% python3 -q
>>> import numpy as np
>>> import numpy.linalg as la
>>> np.set_printoptions(precision=3, suppress=True, linewidth=120, sign=" ")
>>> rnd = lambda a: np.round(a, 3) + 0
>>> A = np.load("dump.npy")
>>> A
array([[ 0., -1.,  0.,  0.,  0.,  0.,  0.,  0.,  0.,  0.],
       [-1.,  1., -1.,  0.,  0.,  0.,  0.,  0.,  0.,  0.],
       [ 0., -1.,  2., -1.,  0.,  0.,  0.,  0.,  0.,  0.],
       [ 0.,  0., -1.,  0., -1.,  0.,  0.,  0.,  0.,  0.],
       [ 0.,  0.,  0., -1.,  1., -1.,  0.,  0.,  0.,  0.],
       [ 0.,  0.,  0.,  0., -1.,  0., -1.,  0.,  0.,  0.],
       [ 0.,  0.,  0.,  0.,  0., -1.,  3., -1.,  0.,  0.],
       [ 0.,  0.,  0.,  0.,  0.,  0., -1.,  0., -1.,  0.],
       [ 0.,  0.,  0.,  0.,  0.,  0.,  0., -1.,  3., -1.],
       [ 0.,  0.,  0.,  0.,  0.,  0.,  0.,  0., -1.,  3.]])
>>> np.trace(A)
np.float64(13.0)
>>> np.allclose(A @ A.T, A.T @ A)
True
>>> rnd(np.abs(la.eigvals(A)).max())
np.float64(4.175)
>>> np.allclose(A, A.T)
True
>>> (A + A.T) / 2
array([[ 0., -1.,  0.,  0.,  0.,  0.,  0.,  0.,  0.,  0.],
       [-1.,  1., -1.,  0.,  0.,  0.,  0.,  0.,  0.,  0.],
       [ 0., -1.,  2., -1.,  0.,  0.,  0.,  0.,  0.,  0.],
       [ 0.,  0., -1.,  0., -1.,  0.,  0.,  0.,  0.,  0.],
       [ 0.,  0.,  0., -1.,  1., -1.,  0.,  0.,  0.,  0.],
       [ 0.,  0.,  0.,  0., -1.,  0., -1.,  0.,  0.,  0.],
       [ 0.,  0.,  0.,  0.,  0., -1.,  3., -1.,  0.,  0.],
       [ 0.,  0.,  0.,  0.,  0.,  0., -1.,  0., -1.,  0.],
       [ 0.,  0.,  0.,  0.,  0.,  0.,  0., -1.,  3., -1.],
       [ 0.,  0.,  0.,  0.,  0.,  0.,  0.,  0., -1.,  3.]])
>>> M2 = A / np.sqrt((A ** 2).mean(axis=1, keepdims=True))
>>> A - A.mean(axis=1, keepdims=True)
array([[ 0.1, -0.9,  0.1,  0.1,  0.1,  0.1,  0.1,  0.1,  0.1,  0.1],
       [-0.9,  1.1, -0.9,  0.1,  0.1,  0.1,  0.1,  0.1,  0.1,  0.1],
       [ 0. , -1. ,  2. , -1. ,  0. ,  0. ,  0. ,  0. ,  0. ,  0. ],
       [ 0.2,  0.2, -0.8,  0.2, -0.8,  0.2,  0.2,  0.2,  0.2,  0.2],
       [ 0.1,  0.1,  0.1, -0.9,  1.1, -0.9,  0.1,  0.1,  0.1,  0.1],
       [ 0.2,  0.2,  0.2,  0.2, -0.8,  0.2, -0.8,  0.2,  0.2,  0.2],
       [-0.1, -0.1, -0.1, -0.1, -0.1, -1.1,  2.9, -1.1, -0.1, -0.1],
       [ 0.2,  0.2,  0.2,  0.2,  0.2,  0.2, -0.8,  0.2, -0.8,  0.2],
       [-0.1, -0.1, -0.1, -0.1, -0.1, -0.1, -0.1, -1.1,  2.9, -1.1],
       [-0.2, -0.2, -0.2, -0.2, -0.2, -0.2, -0.2, -0.2, -1.2,  2.8]])
>>> rnd(la.norm(M2, axis=1))
array([ 3.162,  3.162,  3.162,  3.162,  3.162,  3.162,  3.162,  3.162,  3.162,  3.162])
>>> la.matrix_rank(A - A.mean(axis=1, keepdims=True))
np.int64(9)
